% ipython --no-banner

In [1]: import numpy as np

In [2]: import numpy.linalg as la

In [3]: np.set_printoptions(suppress=True, linewidth=120)

In [4]: M = np.cumsum(np.array([[-1, 1, 0],
   ...:     [2, 0, -2],
   ...:     [1, 2, 1],
   ...:     [2, 2, 2],
   ...:     [-1, -1, 2],
   ...:     [2, 1, 1],
   ...:     [-2, -2, 2],
   ...:     [1, -1, -1],
   ...:     [0, 0, -2],
   ...:     [1, -2, -1],
   ...:     [-2, -2, -2],
   ...:     [2, -1, -2],
   ...:     [0, 2, -1],
   ...:     [-1, 1, -2],
   ...:     [0, 0, -1],
   ...:     [2, -2, -2],
   ...:     [2, 2, 2],
   ...:     [-2, -1, 0],
   ...:     [2, 2, -1],
   ...:     [1, -2, 0]]), axis=0)

In [5]: M
Out[5]: 
array([[-1,  1,  0],
       [ 1,  1, -2],
       [ 2,  3, -1],
       [ 4,  5,  1],
       [ 3,  4,  3],
       [ 5,  5,  4],
       [ 3,  3,  6],
       [ 4,  2,  5],
       [ 4,  2,  3],
       [ 5,  0,  2],
       [ 3, -2,  0],
       [ 5, -3, -2],
       [ 5, -1, -3],
       [ 4,  0, -5],
       [ 4,  0, -6],
       [ 6, -2, -8],
       [ 8,  0, -6],
       [ 6, -1, -6],
       [ 8,  1, -7],
       [ 9, -1, -7]])

In [6]: idx = M[:, 2] > np.median(M[:, 2])

In [7]: r0 = M[idx].mean(axis=0) - M[~idx].mean(axis=0)

In [8]: idx.astype(int)
Out[8]: array([1, 0, 1, 1, 1, 1, 1, 1, 1, 1, 1, 0, 0, 0, 0, 0, 0, 0, 0, 0])

In [9]: print(np.argsort(-np.abs(r0).round(6), kind="stable"))
[2 1 0]

In [10]: (((M - M.mean(axis=0)) @ r0 > 0) == idx).mean()
Out[10]: np.float64(0.95)

In [11]: r0.round(2)
Out[11]: array([-2.4,  2.9,  7.5])

In [12]: O, r_ = la.qr(M)

In [13]: round(abs(r_[0, 0]), 2), round(la.norm(M[:, 0]), 2)
Out[13]: (np.float64(22.23), np.float64(22.23))

In [14]: print(O.shape, r_.shape)
(20, 3) (3, 3)
